>>> import numpy as np
>>> np.set_printoptions(precision=3, suppress=True, linewidth=160, sign=" ")
>>> out = np.array([[1, 1], [1, -1]])
>>> rng = np.random.default_rng(96341)
>>> A = np.kron(out, np.kron(out, out))[rng.permutation(8)][:3]
>>> A
array([[ 1, -1,  1, -1, -1,  1, -1,  1],
       [ 1, -1, -1,  1, -1,  1,  1, -1],
       [ 1,  1, -1, -1, -1, -1,  1,  1]])
>>> out = np.array([[3, 1], [0, 1], [3, 3], [3, 3], [2, 3], [3, 1], [0, 2], [1, 0]])
>>> out @ A
Traceback (most recent call last):
  File "<python-input-7>", line 1, in <module>
    out @ A
    ~~~~^~~
ValueError: matmul: Input operand 1 has a mismatch in its core dimension 0, with gufunc signature (n?,k),(k,m?)->(n?,m?) (size 3 is different from 2)
>>> print(np.einsum("ik,kj->ij", A, out))
[[ 5 -4]
 [ 3  0]
 [-7 -6]]
>>> np.vstack([A, out.T]).shape
(5, 8)
>>> np.einsum("ij,ij->i", A, A)
array([ 8,  8,  8])
>>> out.T @ A.T
array([[ 5,  3, -7],
       [-4,  0, -6]])
>>> T = np.stack([A, 4 * A, A[::-1]])
>>> np.linalg.norm(T, axis=(1, 2))
array([  4.899,  19.596,   4.899])
>>> print(np.einsum("bij,cij->bc", T, T))
[[  24   96    8]
 [  96  384   32]
 [   8   32   24]]
>>> out = A + rng.integers(-2, 3, (3, 1)) @ rng.integers(-2, 3, (1, 8))
>>> print(out)
[[-1 -2  2 -1 -2  2 -1 -1]
 [ 5  1 -3  1  1 -1  1  3]
 [ 3  2 -2 -1  0 -2  1  3]]
>>> np.round(np.linalg.svd(out - A, compute_uv=False), 3) + 0
array([ 8.485,  0.   ,  0.   ])
>>> X = np.load("layer16.npy")
>>> X
array([[ 6,  1, -3],
       [ 1, -6, -1],
       [-3, -1, -4]])
>>> ev, V = np.linalg.eigh(X)
>>> ev
array([-6.42 , -4.528,  6.948])
>>> np.round(ev.sum(), 3), np.trace(X)
(np.float64(-4.0), np.int64(-4))
>>> np.linalg.eigvalsh(X + -2 * np.eye(3))
array([-8.42 , -6.528,  4.948])
>>> (ev > 1e-8).sum(), (ev < -1e-8).sum()
(np.int64(1), np.int64(2))
>>> print(np.linalg.svd(X, compute_uv=False))
[ 6.948  6.42   4.528]
>>> print(np.abs(V[:, -1]).round(6).argmax())
0
>>> np.unique(ev.round(6) + 0, return_counts=True)[1]
array([ 1,  1,  1])
>>> np.linalg.eigvalsh(X @ X)
array([ 20.507,  41.215,  48.279])
>>> np.round(V.T @ X @ V, 3) + 0
array([[-6.42 ,  0.   ,  0.   ],
       [ 0.   , -4.528,  0.   ],
       [ 0.   ,  0.   ,  6.948]])
>>> z = rng.permutation(3)
>>> print(z)
[ 2  1  0]
>>> out = X[z][:, z]
>>> np.sort(np.abs(np.linalg.eigvals(out)))
array([ 4.528,  6.42 ,  6.948])
>>> round(np.linalg.det(out), 3), round(np.linalg.det(X[z]), 3)
(np.float64(202.0), np.float64(-202.0))
>>> print(out)
[[-4 -1 -3]
 [-1 -6  1]
 [-3  1  6]]
>>> Q, V = np.linalg.qr(X[:, :1])[0], np.linalg.qr(X[:, 1:])[0]
>>> sv = np.linalg.svd(Q.T @ V, compute_uv=False)
>>> np.degrees(np.arccos(sv.clip(0, 1)))
array([ 76.395])
>>> ev, V = np.linalg.eig(X)
>>> np.sort(np.linalg.eigvals(X @ X))
array([ 20.507,  41.215,  48.279])
>>> np.round(X @ V[:, 0] - ev[0] * V[:, 0], 3) + 0
array([ 0.,  0.,  0.])
>>> round(np.prod(ev), 3)
np.float64(202.0)
>>> np.sort(np.linalg.eigvals(np.linalg.inv(X)))
array([-0.221, -0.156,  0.144])
